>>> import numpy as np
>>> np.set_printoptions(suppress=True, linewidth=160)
>>> rd = lambda a: np.round(a, 2) + 0
>>> M = np.load("sample18.npy")
>>> M
array([[23, 12,  6, 19],
       [12, 15, 11, 14],
       [ 6, 11, 10,  9],
       [19, 14,  9, 18]])
>>> rd(np.linalg.det(M.T))
np.float64(80.0)
>>> rd(np.linalg.eigvals(M))
array([54.19, 10.91,  0.19,  0.71])
>>> np.einsum("ij,ji->", M, M)
np.int64(3056)
>>> rd(np.linalg.eigvals(M).sum().real)
np.float64(66.0)
>>> rd(np.linalg.det(2 * M)), rd(np.linalg.det(M))
(np.float64(1280.0), np.float64(80.0))
>>> left, sigma, Vt = np.linalg.svd(M)
>>> rd(sigma)
array([54.19, 10.91,  0.71,  0.19])
>>> np.argmax(sigma[:-1] / (sigma[1:] + 1e-6)) + 1
np.int64(2)
>>> M2 = left[:, :2] @ np.diag(sigma[:2]) @ Vt[:2]
>>> rd(np.linalg.norm(M - M2, 2)), rd(sigma[2])
(np.float64(0.71), np.float64(0.71))
>>> rd(M2)
array([[22.94, 12.03,  5.93, 19.07],
       [12.03, 14.62, 11.34, 14.09],
       [ 5.93, 11.34,  9.67,  8.97],
       [19.07, 14.09,  8.97, 17.86]])
>>> np.linalg.matrix_rank(M, rtol=0.05)
np.int64(2)
>>> rd(np.linalg.norm(M - M2) / np.linalg.norm(M))
np.float64(0.01)
>>> M2 = M[0, 0] * M[1:] - np.outer(M[1:, 0], M[0])
>>> M2
array([[  0, 201, 181,  94],
       [  0, 181, 194,  93],
       [  0,  94,  93,  53]])
>>> np.linalg.matrix_rank(M2), np.linalg.matrix_rank(M)
(np.int64(3), np.int64(4))
>>> K = np.load("block15.npy")
>>> K
array([[ 10.63,  -2.31, -10.43,  13.15],
       [-10.26,   3.78,  16.6 ,   2.27],
       [-12.35,  -6.78,   4.15,  13.57],
       [ -1.67,  14.56, -12.16,   6.1 ],
       [ -3.6 ,  15.04,   2.61,  12.41],
       [ -9.44, -10.99,   8.56, -10.81],
       [ -6.9 ,  17.73,  -0.05,   6.15],
       [-14.82,   8.96,  -5.45,   8.4 ],
       [ 15.38, -10.09,  -7.83,   0.47],
       [ -8.74, -16.53,  -7.07,  -0.57],
       [ -2.01,  -2.12,  -0.77, -19.77],
       [-13.56,  -8.  , -11.93,   3.13],
       [-10.36,   1.28,  13.99,   9.76],
       [-18.52,  -0.36,   7.21,  -2.21],
       [  6.36,  -2.24, -11.53,  14.89],
       [  9.45,   1.1 ,  16.62,   5.77],
       [ -2.66,  18.9 ,   4.22,  -4.24],
       [-11.8 ,  13.35,  -5.54,   7.21],
       [ -6.43,  -9.92,   7.95,  14.04],
       [ -0.28, -11.02,  14.69,  -7.93]])
>>> M2 = np.c_[K[:, :3] @ np.array([[2, 1, -2], [2, -1, 2], [-2, -1, -1]]), np.array([1, 2, 2, 0, 0, 2, 1, 0, 1, 1, 2, 1, 2, 1, 0, 2, 1, 2, 1, 0])]
>>> rd(M2)
array([[ 37.5 ,  23.37, -15.45,   1.  ],
       [-46.16, -30.64,  11.48,   2.  ],
       [-46.56,  -9.72,   6.99,   2.  ],
       [ 50.1 ,  -4.07,  44.62,   0.  ],
       [ 17.66, -21.25,  34.67,   0.  ],
       [-57.98,  -7.01, -11.66,   2.  ],
       [ 21.76, -24.58,  49.31,   1.  ],
       [ -0.82, -18.33,  53.01,   0.  ],
       [ 26.24,  33.3 , -43.11,   1.  ],
       [-36.4 ,  14.86,  -8.51,   1.  ],
       [ -6.72,   0.88,   0.55,   2.  ],
       [-19.26,   6.37,  23.05,   1.  ],
       [-46.14, -25.63,   9.29,   2.  ],
       [-52.18, -25.37,  29.11,   1.  ],
       [ 31.3 ,  20.13,  -5.67,   0.  ],
       [-12.14,  -8.27, -33.32,   2.  ],
       [ 24.04, -25.78,  38.9 ,   1.  ],
       [ 14.18, -19.61,  55.84,   2.  ],
       [-48.6 ,  -4.46, -14.93,   1.  ],
       [-51.98,  -3.95, -36.17,   0.  ]])
>>> rd(np.linalg.norm(M2 - K @ np.linalg.lstsq(K, M2)[0], axis=0))
array([0.  , 0.  , 0.  , 4.96])
>>> np.linalg.matrix_rank(np.c_[K, M2])
np.int64(5)
>>> rd(np.linalg.norm(np.linalg.qr(K)[0].T @ M2, axis=0) ** 2 / ((M2 ** 2).sum(axis=0) + 1e-12))
array([1.  , 1.  , 1.  , 0.32])
>>> np.linalg.matrix_rank(M2)
np.int64(4)
>>> lab = M2[:, 3] > np.median(M2[:, 3])
>>> r0 = M2[lab].mean(axis=0) - M2[~lab].mean(axis=0)
>>> ((M2 - M2.mean(axis=0)) @ r0 > 0).astype(int)
array([0, 1, 1, 0, 0, 1, 0, 0, 0, 1, 0, 1, 1, 1, 0, 1, 0, 0, 1, 1])
>>> (((M2 - M2.mean(axis=0)) @ r0 > 0) == lab).mean()
np.float64(0.65)
>>> q, evecs = np.linalg.qr(K[:, :2])[0], np.linalg.qr(K[:, 2:])[0]
>>> sigma = np.linalg.svd(q.T @ evecs, compute_uv=False)
>>> (sigma > 0.9).sum()
np.int64(0)
>>> rd(np.degrees(np.arccos(sigma.clip(0, 1))))
array([74.32, 78.83])
>>> rd(np.linalg.norm(q @ q.T - evecs @ evecs.T, 2))
np.float64(0.98)
